In [1]: import numpy as np

In [2]: np.set_printoptions(suppress=True, linewidth=200)

In [3]: def tidy(a):
   ...:     return np.round(a, 4) + 0
   ...: 

In [4]: A2 = np.array([[1, 2, -2, 1, 0],
   ...:     [2, -2, 1, -2, -2],
   ...:     [0, -2, 0, 2, 1],
   ...:     [1, 1, 2, -2, -1],
   ...:     [0, 2, -2, -1, 0]])

In [5]: M = np.triu(A2)

In [6]: M
Out[6]: 
array([[ 1,  2, -2,  1,  0],
       [ 0, -2,  1, -2, -2],
       [ 0,  0,  0,  2,  1],
       [ 0,  0,  0, -2, -1],
       [ 0,  0,  0,  0,  0]])

In [7]: A2 = M[0, 0] * M[1:] - np.outer(M[1:, 0], M[0])

In [8]: A2
Out[8]: 
array([[ 0, -2,  1, -2, -2],
       [ 0,  0,  0,  2,  1],
       [ 0,  0,  0, -2, -1],
       [ 0,  0,  0,  0,  0]])

In [9]: print(np.flatnonzero(~A2.round(6).any(axis=1)))
[3]

In [10]: F = np.load("m.npy")

In [11]: F
Out[11]: 
array([[ 0,  0,  2,  0,  1],
       [ 2,  0,  2,  0,  2],
       [ 4,  0,  4,  0,  3],
       [ 6,  0,  6,  1,  4],
       [ 6,  0,  8,  3,  4],
       [ 7,  2, 10,  3,  4],
       [ 9,  3, 11,  4,  5],
       [ 9,  5, 11,  4,  5],
       [ 9,  7, 13,  4,  7],
       [10,  8, 14,  5,  8],
       [11,  8, 14,  7, 10],
       [11,  9, 14,  7, 12],
       [13, 10, 15,  7, 12],
       [15, 11, 15,  9, 14],
       [17, 12, 16, 11, 16],
       [17, 12, 18, 11, 16]])

In [12]: d = np.linalg.norm(F[:, None] - F[None], axis=-1)

In [13]: np.unravel_index(d.round(6).argmax(), d.shape)
Out[13]: (np.int64(0), np.int64(15))

In [14]: d[1].round(6).argsort(kind="stable")[:4]
Out[14]: array([1, 0, 2, 3])

In [15]: tidy(d[:5, :5])
Out[15]: 
array([[0.    , 2.2361, 4.899 , 7.874 , 9.4868],
       [2.2361, 0.    , 3.    , 6.0828, 8.0623],
       [4.899 , 3.    , 0.    , 3.1623, 5.4772],
       [7.874 , 6.0828, 3.1623, 0.    , 2.8284],
       [9.4868, 8.0623, 5.4772, 2.8284, 0.    ]])

In [16]: A2 = np.c_[F[:, :1] @ np.array([[-3]]), np.array([3, 3, 3, 4, 1, 1, 4, 5, 2, 2, 4, 0, 1, 1, 3, 5])]

In [17]: A2
Out[17]: 
array([[  0,   3],
       [ -6,   3],
       [-12,   3],
       [-18,   4],
       [-18,   1],
       [-21,   1],
       [-27,   4],
       [-27,   5],
       [-27,   2],
       [-30,   2],
       [-33,   4],
       [-33,   0],
       [-39,   1],
       [-45,   1],
       [-51,   3],
       [-51,   5]])

In [18]: print(np.linalg.matrix_rank(A2))
2

In [19]: tidy(np.linalg.lstsq(F, A2[:, 0])[0])
Out[19]: array([-3.,  0.,  0.,  0.,  0.])

In [20]: tidy(np.linalg.norm(np.linalg.qr(F)[0].T @ A2, axis=0) ** 2 / ((A2 ** 2).sum(axis=0) + 1e-12))
Out[20]: array([1.    , 0.7241])

In [21]: np.linalg.matrix_rank(np.c_[F, A2])
Out[21]: np.int64(6)

In [22]: cen = (F - F.mean(axis=0)) / F.std(axis=0)

In [23]: np.argwhere(np.abs(cen) > 2)
Out[23]: array([], shape=(0, 2), dtype=int64)

In [24]: tidy(cen.std(axis=0))
Out[24]: array([1., 1., 1., 1., 1.])

In [25]: beta = np.linalg.lstsq(np.delete(cen, 1, axis=1), cen[:, 1])[0]

In [26]: tidy(beta)
Out[26]: array([-0.4806,  0.6235, -0.088 ,  0.9457])

In [27]: print(np.abs(beta).argmax())
3

In [28]: proj = F @ np.linalg.solve(F.T @ F, F.T)

In [29]: np.allclose(proj @ proj, proj)
Out[29]: True

In [30]: tidy(np.linalg.eigvalsh(proj))
Out[30]: array([0., 0., 0., 0., 0., 0., 0., 0., 0., 0., 0., 1., 1., 1., 1., 1.])

In [31]: tidy(proj @ F[:, 1])
Out[31]: array([ 0.,  0.,  0.,  0.,  0.,  2.,  3.,  5.,  7.,  8.,  8.,  9., 10., 11., 12., 12.])

In [32]: A2 = np.array([[-2.2, 0.7, -1.1],
    ...:     [-0.8, -0.7, -0.4],
    ...:     [1.5, 0.8, -0.7],
    ...:     [0.6, 0.2, 0.5]])

In [33]: cent = np.array([[-0.1, 0.4, 0.5, -0.3, 0.4, 1.2],
    ...:     [1.1, -0.9, -0.8, -0.2, 0.9, 1.2],
    ...:     [-0.9, 1.8, 1.7, 0.3, 0.9, 0.6]])

In [34]: m1 = A2 @ cent

In [35]: print(tidy(m1))
[[ 1.98 -3.49 -3.53  0.19 -1.24 -2.46]
 [-0.33 -0.41 -0.52  0.26 -1.31 -2.04]
 [ 1.36 -1.38 -1.08 -0.82  0.69  2.34]
 [-0.29  0.96  0.99 -0.07  0.87  1.26]]

In [36]: # rank 3

In [37]: np.linalg.lstsq(m1[:-1].T, m1[-1])[2]
Out[37]: np.int32(3)

In [38]: tidy(np.trace(np.linalg.pinv(m1) @ m1))
Out[38]: np.float64(3.0)

In [39]: np.unique(m1.round(6), axis=0).shape
Out[39]: (4, 6)

In [40]: np.linalg.matrix_rank(m1, rtol=0.1)
Out[40]: np.int64(2)

In [41]: tidy(np.linalg.norm(m1, 2) / np.linalg.norm(m1))
Out[41]: np.float64(0.8576)

In [42]: U, s, VT = np.linalg.svd(m1)

In [43]: tidy(s)
Out[43]: array([6.5626, 3.894 , 0.5723, 0.    ])

In [44]: A2 = U[:, :3] @ np.diag(s[:3]) @ VT[:3]

In [45]: print(tidy(np.abs(m1 - A2).max()))
0.0

In [46]: U, s, VT = np.linalg.svd(m1)

In [47]: vecs = VT[:(s > 1e-8).sum()]

In [48]: rng = np.random.default_rng(639603)

In [49]: x = m1[3] + 5 * m1[1] + rng.integers(2) * np.eye(6)[3]

In [50]: print(tidy(x))
[-1.94 -1.09 -1.61  2.23 -5.68 -8.94]

In [51]: tidy(np.linalg.norm(x - vecs.T @ vecs @ x))
Out[51]: np.float64(0.8552)
